$ python3 -q
>>> import numpy as np
>>> np.set_printoptions(precision=3, suppress=True, linewidth=200)
>>> f = np.array([3, 0, 1, 0, 3, -1])
>>> v = np.array([2, -1, 0, 0, -2, 1, 0])
>>> mat = f[:, None] + v[None, :]
>>> print(mat)
[[ 5  2  3  3  1  4  3]
 [ 2 -1  0  0 -2  1  0]
 [ 3  0  1  1 -1  2  1]
 [ 2 -1  0  0 -2  1  0]
 [ 5  2  3  3  1  4  3]
 [ 1 -2 -1 -1 -3  0 -1]]
>>> print(np.round(np.linalg.norm(mat, "nuc"), 3))
18.798
>>> print(np.linalg.norm(mat, axis=1))
[8.544 3.162 4.123 3.162 8.544 4.123]
>>> print(np.linalg.norm(mat, axis=0))
[8.246 3.742 4.472 4.472 4.472 6.164 4.472]
>>> C2 = mat.T @ mat
>>> print(np.diag(C2))
[68 14 20 20 20 38 20]
>>> print(np.allclose(C2, C2.T))
True
>>> print(np.linalg.matrix_rank(C2))
2
>>> rank = np.linalg.matrix_rank(mat)
>>> print(rank)
2
>>> N = np.linalg.svd(mat)[2][rank:].T
>>> print([int(np.linalg.matrix_rank(np.delete(mat, i, axis=0))) for i in range(6)])
[2, 2, 2, 2, 2, 2]
>>> print(np.linalg.matrix_rank(mat.T @ mat), np.linalg.matrix_rank(mat @ mat.T))
2 2
>>> print([int(np.linalg.matrix_rank(mat[:, :j + 1])) for j in range(7)])
[1, 2, 2, 2, 2, 2, 2]
>>> U, s, Vh = np.linalg.svd(mat)
>>> print(s.round(3) + 0)
[12.814  5.984  0.     0.     0.     0.   ]
>>> A2 = U[:, :2] @ np.diag(s[:2]) @ Vh[:2]
>>> print(np.linalg.matrix_rank(mat, rtol=0.05))
2
>>> print(np.linalg.matrix_rank(A2))
2
>>> print(np.round(np.abs(mat - A2).max(), 3))
0.0
>>> E = np.loadtxt("out4.csv", delimiter=",")
>>> print(E)
[[-3.  3. -2.  7.  5.  2.  4.  7. -3.  2.  6.]
 [-3.  3. -2.  7.  5.  2.  4.  7. -3.  2.  6.]
 [-8. -2. -7.  2.  0. -3. -1.  2. -8. -3.  1.]
 [-3.  3. -2.  7.  5.  2.  4.  7. -3.  2.  6.]
 [-7. -1. -6.  3.  1. -2.  0.  3. -7. -2.  2.]
 [-5.  1. -4.  5.  3.  0.  2.  5. -5.  0.  4.]
 [-3.  3. -2.  7.  5.  2.  4.  7. -3.  2.  6.]
 [-4.  2. -3.  6.  4.  1.  3.  6. -4.  1.  5.]
 [-7. -1. -6.  3.  1. -2.  0.  3. -7. -2.  2.]
 [-3.  3. -2.  7.  5.  2.  4.  7. -3.  2.  6.]
 [-8. -2. -7.  2.  0. -3. -1.  2. -8. -3.  1.]
 [-8. -2. -7.  2.  0. -3. -1.  2. -8. -3.  1.]
 [-5.  1. -4.  5.  3.  0.  2.  5. -5.  0.  4.]
 [-8. -2. -7.  2.  0. -3. -1.  2. -8. -3.  1.]]
>>> print(np.allclose(E[:-1].T @ np.linalg.lstsq(E[:-1].T, E[-1])[0], E[-1]))
True
>>> rank = np.linalg.matrix_rank(E)
>>> print(rank)
2
>>> N = np.linalg.svd(E)[2][rank:].T
>>> print(N.shape)
(11, 9)
>>> print([int(np.linalg.matrix_rank(np.delete(E, i, axis=0))) for i in range(14)])
[2, 2, 2, 2, 2, 2, 2, 2, 2, 2, 2, 2, 2, 2]
>>> print(np.linalg.matrix_rank(E.T @ E), np.linalg.matrix_rank(E @ E.T))
2 2
>>> F = np.loadtxt("sample15.csv", delimiter=",")
>>> print(F)
[[ 0.6    0.5   -0.3   -1.6   -1.     0.2   -0.8    1.3    0.8    0.7   -0.2   -1.9    1.3   -0.7   -1.     1.   ]
 [ 0.419 -1.379 -0.107 -2.198  0.488 -1.281 -0.788  0.289  0.521  0.981  1.806 -0.209  0.533  0.399 -0.524 -0.331]
 [ 1.5    0.8    0.5   -0.7    0.9    1.8   -1.6   -1.1   -0.1   -0.5   -1.3    0.6    0.    -0.1   -0.9   -1.6  ]
 [ 0.7   -1.3    0.9   -0.5    0.1    0.6   -0.8   -0.7   -0.8   -0.5   -1.8    0.3    1.2    0.3    0.3    0.5  ]
 [-1.2    0.8    0.5    1.9    0.2   -0.1   -0.8   -0.5    0.4   -0.8   -1.2    0.5   -0.4   -0.5   -0.2   -0.7  ]
 [ 0.6    0.     1.6    1.3    0.5    0.9    0.8   -0.6   -0.7   -0.6   -0.8    0.7    0.9   -0.1    0.3   -0.2  ]
 [ 0.4   -1.4   -0.1   -2.2    0.5   -1.3   -0.8    0.3    0.5    1.     1.8   -0.2    0.5    0.4   -0.5   -0.3  ]]
>>> x0 = np.array([2, 7, 5, 0, 1, 9, 4, 8, 4, 1, 4, 0, 1, 8, 5, 3])
>>> h = np.maximum(F @ x0, 0)
>>> print(np.flatnonzero(h > 1e-9))
[0 5]
>>> print(F * (h > 1e-9)[:, None])
[[ 0.6  0.5 -0.3 -1.6 -1.   0.2 -0.8  1.3  0.8  0.7 -0.2 -1.9  1.3 -0.7 -1.   1. ]
 [ 0.  -0.  -0.  -0.   0.  -0.  -0.   0.   0.   0.   0.  -0.   0.   0.  -0.  -0. ]
 [ 0.   0.   0.  -0.   0.   0.  -0.  -0.  -0.  -0.  -0.   0.   0.  -0.  -0.  -0. ]
 [ 0.  -0.   0.  -0.   0.   0.  -0.  -0.  -0.  -0.  -0.   0.   0.   0.   0.   0. ]
 [-0.   0.   0.   0.   0.  -0.  -0.  -0.   0.  -0.  -0.   0.  -0.  -0.  -0.  -0. ]
 [ 0.6  0.   1.6  1.3  0.5  0.9  0.8 -0.6 -0.7 -0.6 -0.8  0.7  0.9 -0.1  0.3 -0.2]
 [ 0.  -0.  -0.  -0.   0.  -0.  -0.   0.   0.   0.   0.  -0.   0.   0.  -0.  -0. ]]
>>> blk = np.stack([F, 3 * F, F[::-1]])
>>> print(np.einsum("bij,cij->bc", blk, blk))
[[ 93.26  279.78   13.879]
 [279.78  839.34   41.637]
 [ 13.879  41.637  93.26 ]]
>>> x0 = np.array([0, -3, 3, 3, -1, -1, 1, 1, 3, 0, 2])
>>> print((E * x0).sum(axis=1))
[ 13.  13. -27.  13. -19.  -3.  13.   5. -19.  13. -27. -27.  -3. -27.]
>>> print((E @ x0).argmax())
0
>>> print(np.sign((E @ x0).round(6)))
[ 1.  1. -1.  1. -1. -1.  1.  1. -1.  1. -1. -1. -1. -1.]
>>> print(E @ (2 * x0))
[ 26.  26. -54.  26. -38.  -6.  26.  10. -38.  26. -54. -54.  -6. -54.]
>>> U, s, Vh = np.linalg.svd(F)
>>> print(s)
[6.612 4.553 3.57  3.076 2.035 1.569 0.036]
>>> A2 = U[:, :6] @ np.diag(s[:6]) @ Vh[:6]
>>> print(np.linalg.matrix_rank(A2))
6
>>> print(np.round(np.linalg.norm(F - A2) / np.linalg.norm(F), 3))
0.004
>>> print(np.linalg.matrix_rank(F, rtol=0.05))
6
>>> print(np.linalg.matrix_rank(F, rtol=0.1))
6
>>> print([round(float(x), 3) for x in np.linalg.svd(F, compute_uv=False)[:3]])
[6.612, 4.553, 3.57]
>>> print(np.linalg.cond(F) > 100)
True
>>> K = np.loadtxt("m.csv", delimiter=",")
>>> print(K)
[[-0.055  0.336  0.111 -0.26  -0.623]
 [-0.552  0.134  0.587  0.087  0.246]
 [-0.055  0.471 -0.5   -0.053  0.595]
 [ 0.387  0.336  0.359 -0.451  0.247]
 [ 0.    -0.358  0.052 -0.774  0.149]
 [ 0.442 -0.493  0.224  0.242  0.255]
 [ 0.387  0.381  0.409  0.246  0.056]
 [-0.442 -0.134  0.211 -0.007  0.216]]
>>> blk = np.stack([E, 5 * E, E[::-1]])
>>> print(np.linalg.norm(blk, axis=(1, 2)))
[ 51.952 259.76   51.952]
>>> print(np.linalg.matrix_rank(blk))
[2 2 2]
>>> print(np.linalg.matrix_rank(blk.reshape(3, -1)))
2
>>> x0 = np.array([3, 0, 0, 3, 1])
>>> target = K @ x0
>>> try:
...     np.linalg.solve(K, target)
... except np.linalg.LinAlgError as e:
...     print("failed:", e)
... 
failed: Last 2 dimensions of the array must be square
>>> print(target)
[-1.57  -1.149  0.27   0.052 -2.173  2.307  1.954 -1.13 ]
>>> rng = np.random.default_rng(4166)
>>> target = target + 0.05 * rng.normal(size=8)
>>> print(target)
[-1.535 -1.171  0.304 -0.016 -2.284  2.361  1.968 -1.142]
>>> coef, *_ = np.linalg.lstsq(K, target)
>>> print(np.round(K.T @ (target - K @ coef), 3) + 0)
[0. 0. 0. 0. 0.]
>>> proj = K @ np.linalg.solve(K.T @ K, K.T)
>>> print(np.linalg.matrix_rank(np.eye(8) - proj))
3
>>> print(np.diag(proj))
[0.584 0.736 0.831 0.656 0.752 0.612 0.526 0.304]
>>> A = np.array([[-1, -1, -2, -2, 1, 1, 0],
...     [1, 0, 1, -1, -2, -2, -1],
...     [-2, 1, -2, 0, -2, 1, 0],
...     [-2, 0, 2, 2, 0, -2, 1],
...     [0, -1, 1, 2, -1, -1, -1],
...     [1, -1, -2, 2, -2, 2, -2],
...     [-2, -1, -2, 0, 2, 1, -1]])
>>> print(A)
[[-1 -1 -2 -2  1  1  0]
 [ 1  0  1 -1 -2 -2 -1]
 [-2  1 -2  0 -2  1  0]
 [-2  0  2  2  0 -2  1]
 [ 0 -1  1  2 -1 -1 -1]
 [ 1 -1 -2  2 -2  2 -2]
 [-2 -1 -2  0  2  1 -1]]
>>> A2 = A + rng.integers(-2, 3, (7, 6)) @ rng.integers(-2, 3, (6, 7))
>>> print(A2)
[[ -1  -1   0  -3   1   0   0]
 [  4   1   1   1  -5  -1  -3]
 [ -3   2  -4  -7   5  -3  -2]
 [ -2  -6   1  -1  11  -1   4]
 [ -1   7  -6 -10   7  -7 -13]
 [  1   1   0   5  -9   2  -3]
 [ -8  -3   1   1   3   4  -2]]
>>> print(np.linalg.matrix_rank(A2 - A, tol=1e-8))
6
>>> A2 = A / np.linalg.norm(A, axis=1, keepdims=True)
>>> C2 = A2 @ A2.T
>>> print((C2 - 2 * np.eye(7)).round(6).argmax(axis=1))
[6 4 5 4 3 2 0]
>>> print(np.linalg.norm(A2, axis=1))
[1. 1. 1. 1. 1. 1. 1.]
>>> print(np.argwhere(np.triu(np.abs(C2) > 0.95, 1)))
[]
>>> U, s, Vh = np.linalg.svd(A, full_matrices=False)
>>> print(np.abs(U[:, 0]).round(6).argmax())
6
>>> print(np.round(Vh @ Vh.T, 3) + 0)
[[1. 0. 0. 0. 0. 0. 0.]
 [0. 1. 0. 0. 0. 0. 0.]
 [0. 0. 1. 0. 0. 0. 0.]
 [0. 0. 0. 1. 0. 0. 0.]
 [0. 0. 0. 0. 1. 0. 0.]
 [0. 0. 0. 0. 0. 1. 0.]
 [0. 0. 0. 0. 0. 0. 1.]]
>>> print(np.allclose(U * s @ Vh, A))
True
>>> print(np.abs(Vh[0]))
[0.17  0.11  0.726 0.208 0.153 0.582 0.162]
>>> print(np.round(U.T @ A @ Vh.T, 3) + 0)
[[6.343 0.    0.    0.    0.    0.    0.   ]
 [0.    5.128 0.    0.    0.    0.    0.   ]
 [0.    0.    4.132 0.    0.    0.    0.   ]
 [0.    0.    0.    3.281 0.    0.    0.   ]
 [0.    0.    0.    0.    2.429 0.    0.   ]
 [0.    0.    0.    0.    0.    0.85  0.   ]
 [0.    0.    0.    0.    0.    0.    0.097]]
>>> print(s)
[6.343 5.128 4.132 3.281 2.429 0.85  0.097]
>>> f = np.array([0, 1, -4, -3, -1, 3, 5])
>>> A2 = A + np.outer(f, np.eye(7)[2])
>>> print(A2)
[[-1. -1. -2. -2.  1.  1.  0.]
 [ 1.  0.  2. -1. -2. -2. -1.]
 [-2.  1. -6.  0. -2.  1.  0.]
 [-2.  0. -1.  2.  0. -2.  1.]
 [ 0. -1.  0.  2. -1. -1. -1.]
 [ 1. -1.  1.  2. -2.  2. -2.]
 [-2. -1.  3.  0.  2.  1. -1.]]
>>> print(np.linalg.matrix_rank(A2 - A))
1
>>> print(np.linalg.matrix_rank(np.linalg.inv(A2) - np.linalg.inv(A), tol=1e-8))
1
>>> print(np.round(np.linalg.det(A2) / np.linalg.det(A), 3), round(float(1 + np.linalg.solve(A, f)[2]), 3))
-13.523 -13.523
>>> data = np.load("case14.npy")
>>> print(data)
[[ 1  4  2  2  2  2]
 [-1  2  0  0  0  0]
 [ 2  5  3  3  3  3]
 [-3  0 -2 -2 -2 -2]
 [ 0  3  1  1  1  1]
 [ 1  4  2  2  2  2]
 [-3  0 -2 -2 -2 -2]
 [ 0  3  1  1  1  1]
 [ 0  3  1  1  1  1]
 [-1  2  0  0  0  0]
 [-2  1 -1 -1 -1 -1]
 [-1  2  0  0  0  0]
 [-3  0 -2 -2 -2 -2]]
>>> # rows 0 and 5 are equal
>>> D = np.linalg.norm(data[:, None] - data[None], axis=-1)
>>> print(D.mean(axis=1).argmax())
2
>>> print(np.linalg.norm(data - data.mean(axis=0), axis=1))
[4.334 0.565 6.783 5.464 1.884 4.334 5.464 1.884 1.884 0.565 3.015 0.565 5.464]
>>> print(D[:5, :5])
[[ 0.     4.899  2.449  9.798  2.449]
 [ 4.899  0.     7.348  4.899  2.449]
 [ 2.449  7.348  0.    12.247  4.899]
 [ 9.798  4.899 12.247  0.     7.348]
 [ 2.449  2.449  4.899  7.348  0.   ]]
>>> print(np.flatnonzero(D[5] < D.mean() / 2))
[0 5]
>>> f = np.array([1, 2])
>>> print(np.convolve(data[7], f))
[0 3 7 3 3 3 2]
>>> print(np.array([np.convolve(row, f, "same") for row in data]))
[[ 1  6 10  6  6  6]
 [-1  0  4  0  0  0]
 [ 2  9 13  9  9  9]
 [-3 -6 -2 -6 -6 -6]
 [ 0  3  7  3  3  3]
 [ 1  6 10  6  6  6]
 [-3 -6 -2 -6 -6 -6]
 [ 0  3  7  3  3  3]
 [ 0  3  7  3  3  3]
 [-1  0  4  0  0  0]
 [-2 -3  1 -3 -3 -3]
 [-1  0  4  0  0  0]
 [-3 -6 -2 -6 -6 -6]]
>>> print(np.polyval(f, data[7]))
[2 5 3 3 3 3]
>>> J = np.array([[1, 1, 1, 1, -1, -1, -1, -1],
...     [1, 1, -1, -1, -1, -1, 1, 1],
...     [1, -1, -1, 1, 1, -1, -1, 1],
...     [1, 1, -1, -1, 1, 1, -1, -1],
...     [1, 1, 1, 1, 1, 1, 1, 1],
...     [1, -1, 1, -1, 1, -1, 1, -1],
...     [1, -1, -1, 1, -1, 1, 1, -1],
...     [1, -1, 1, -1, -1, 1, -1, 1]])
>>> print(np.allclose(J @ J.T, J.T @ J))
True
>>> print(J @ J)
[[ 0  4 -4  0  0 -4 -4  0]
 [ 0  0  0  0 -8  0  0  0]
 [ 0  4  4  0  0  4 -4  0]
 [ 0  4  4  0  0 -4  4  0]
 [ 8  0  0  0  0  0  0  0]
 [ 0  0  0  8  0  0  0  0]
 [ 0  0  0  0  0  0  0 -8]
 [ 0 -4  4  0  0 -4 -4  0]]
>>> print(np.allclose(J, J.T))
False
>>> blk = np.stack([J, 2 * J, J[::-1]])
>>> print(np.linalg.matrix_rank(blk.reshape(3, -1)))
2
>>> print(np.linalg.matrix_rank(blk))
[8 8 8]
>>> print(np.einsum("bij,cij->bc", blk, blk))
[[ 64 128   0]
 [128 256   0]
 [  0   0  64]]
>>> print(blk.shape)
(3, 8, 8)
>>> f = np.array([2, 0])
>>> print(np.convolve(J[5], f))
[ 2 -2  2 -2  2 -2  2 -2  0]
